In [1]: import numpy as np

In [2]: from numpy import linalg as LA

In [3]: np.set_printoptions(precision=4, suppress=True, linewidth=200, sign=" ")

In [4]: m1 = np.load("w.npy")

In [5]: print(m1)
[[ -5.8988 -16.697   23.6986   5.2756   7.3535   1.1487   5.3607]
 [ -5.7927 -15.9966  20.1856   5.6435   8.2304   2.1487   5.5831]
 [ -3.0378  17.677  -15.4327   3.6017 -15.8663 -12.6874 -23.8138]
 [ -6.2248 -16.3591  21.1688   4.4665   7.2714   3.4555   5.1495]
 [ -3.5896  15.9573 -14.6821   3.1875 -15.9835 -11.5152 -23.8749]
 [ -4.4228 -14.603   23.0468   4.8732   8.3011   3.9224   3.8511]
 [ -4.5734 -15.3058  22.6112   4.6545   8.3122   2.7611   4.538 ]
 [ -4.4549 -16.215   22.4999   4.2417   7.328    3.4851   5.6414]
 [ -5.5768 -15.7382  23.1268   3.3306   7.7991   1.5633   6.2212]
 [ -4.6793 -15.792   23.5346   2.8711   6.9637   2.876    6.2   ]
 [ -5.7793 -15.9946  23.1674   4.0169   8.3931   2.5721   6.6795]
 [ -2.4517  17.657  -14.0644   2.0717 -17.1977 -11.5816 -23.2401]
 [ -3.1326  17.9541 -13.8928   3.1705 -16.8173  -9.8133 -23.4425]
 [ -3.9489  15.8255 -13.4061   3.4944 -15.8364 -12.3181 -24.3293]
 [ -5.2655 -15.9908  23.2168   3.0521   6.541    1.6653   4.8965]
 [ -2.5677  17.1779 -15.5009   3.722  -15.7156 -11.006  -23.3868]
 [ -5.318  -15.4969  20.8494   4.4057   8.3953   3.0334   4.1481]
 [ -2.9961  16.8675 -15.2386   1.9613 -15.7043  -9.3969 -25.0864]
 [ -5.3139 -16.5381  23.8089   4.3911   7.8193   4.7069   6.6061]
 [ -2.6434  16.2063 -15.0941   2.9186 -14.466   -9.3045 -24.3152]
 [ -6.069  -15.8584  21.559    3.4445   7.0055   1.9332   5.2342]
 [ -2.8527  15.8966 -15.415    3.085  -15.0328 -11.803  -26.1019]
 [ -4.3761 -17.6082  21.6275   4.5273   7.2828   4.0935   6.454 ]]

In [6]: vec = np.array([0, -2, -1, 2, -2, -2, 1])

In [7]: a = np.maximum(m1 @ vec, 0)

In [8]: print(m1.T @ a)
[ -695.249   1850.2467 -1301.5695   659.4827 -2089.0295 -1606.7396 -3413.6163]

In [9]: print(np.flatnonzero(a > 1e-9))
[  0   1   2   3   4   7   8   9  10  11  12  13  14  15  16  17  19  20  21  22]
